% ipython --no-banner

In [1]: import numpy as np

In [2]: np.set_printoptions(suppress=True, linewidth=200)

In [3]: rd = lambda a: np.round(a, 2) + 0

In [4]: data = np.load("block12.npy")

In [5]: data
Out[5]: 
array([[-21.99,   9.69, -79.38],
       [-18.8 ,  11.21, -80.4 ],
       [-19.91,   9.49, -79.15],
       [-19.01,  10.1 , -79.91],
       [-19.61,  10.67, -80.45],
       [-17.87,   9.5 , -81.4 ],
       [-19.78,   8.87, -80.7 ],
       [-20.49,   8.97, -80.24],
       [-21.58,  10.8 , -79.76],
       [-19.5 ,   8.57, -82.35],
       [-20.2 ,  10.34, -80.46],
       [-18.59,  10.78, -79.29],
       [-19.51,   9.46, -81.06],
       [-22.29,   9.62, -78.12],
       [-19.47,  11.  , -78.01],
       [-21.  ,  10.39, -80.33],
       [-19.87,  11.25, -78.96],
       [-19.58,  10.4 , -81.5 ],
       [-19.57,   9.02, -81.72],
       [-19.05,   8.49, -79.54],
       [-20.51,   8.45, -78.6 ]])

In [6]: # column 2 is much longer than the rest

In [7]: x0 = np.array([1, -2, 2])

In [8]: print(np.sign((data @ x0).round(6)))
[-1. -1. -1. -1. -1. -1. -1. -1. -1. -1. -1. -1. -1. -1. -1. -1. -1. -1. -1. -1. -1.]

In [9]: data @ np.eye(3)[0]
Out[9]: array([-21.99, -18.8 , -19.91, -19.01, -19.61, -17.87, -19.78, -20.49, -21.58, -19.5 , -20.2 , -18.59, -19.51, -22.29, -19.47, -21.  , -19.87, -19.58, -19.57, -19.05, -20.51])

In [10]: out = np.c_[data[:, :1] @ np.array([[2]]), np.array([4, -9, -4, 7, 5, 3, -7, -5, 3, -2, -6, 5, -6, -8, 4, 2, -5, 2, 5, 6, -5])]

In [11]: out
Out[11]: 
array([[-43.98,   4.  ],
       [-37.6 ,  -9.  ],
       [-39.82,  -4.  ],
       [-38.02,   7.  ],
       [-39.22,   5.  ],
       [-35.74,   3.  ],
       [-39.56,  -7.  ],
       [-40.98,  -5.  ],
       [-43.16,   3.  ],
       [-39.  ,  -2.  ],
       [-40.4 ,  -6.  ],
       [-37.18,   5.  ],
       [-39.02,  -6.  ],
       [-44.58,  -8.  ],
       [-38.94,   4.  ],
       [-42.  ,   2.  ],
       [-39.74,  -5.  ],
       [-39.16,   2.  ],
       [-39.14,   5.  ],
       [-38.1 ,   6.  ],
       [-41.02,  -5.  ]])

In [12]: np.linalg.matrix_rank(np.c_[data, out])
Out[12]: np.int64(4)

In [13]: rd(np.linalg.norm(out - data @ np.linalg.lstsq(data, out)[0], axis=0))
Out[13]: array([ 0.  , 23.22])

In [14]: rd(np.linalg.lstsq(data, out[:, 0])[0])
Out[14]: array([2., 0., 0.])

In [15]: np.linalg.matrix_rank(out)
Out[15]: np.int64(2)

In [16]: rd(np.linalg.norm(np.linalg.qr(data)[0].T @ out, axis=0) ** 2 / ((out ** 2).sum(axis=0) + 1e-12))
Out[16]: array([1.  , 0.07])

In [17]: f, r1 = data[17], data[14]

In [18]: rd(f @ f)
Out[18]: np.float64(7133.79)

In [19]: p = (f @ r1) / (f @ f) * f

In [20]: rd(np.linalg.norm(f + r1) ** 2 + np.linalg.norm(f - r1) ** 2)
Out[20]: np.float64(27438.85)

In [21]: rd((r1 - p) @ f)
Out[21]: np.float64(0.0)

In [22]: rd(p)
Out[22]: array([-18.81,   9.99, -78.3 ])

In [23]: rd(r1 - p)
Out[23]: array([-0.66,  1.01,  0.29])
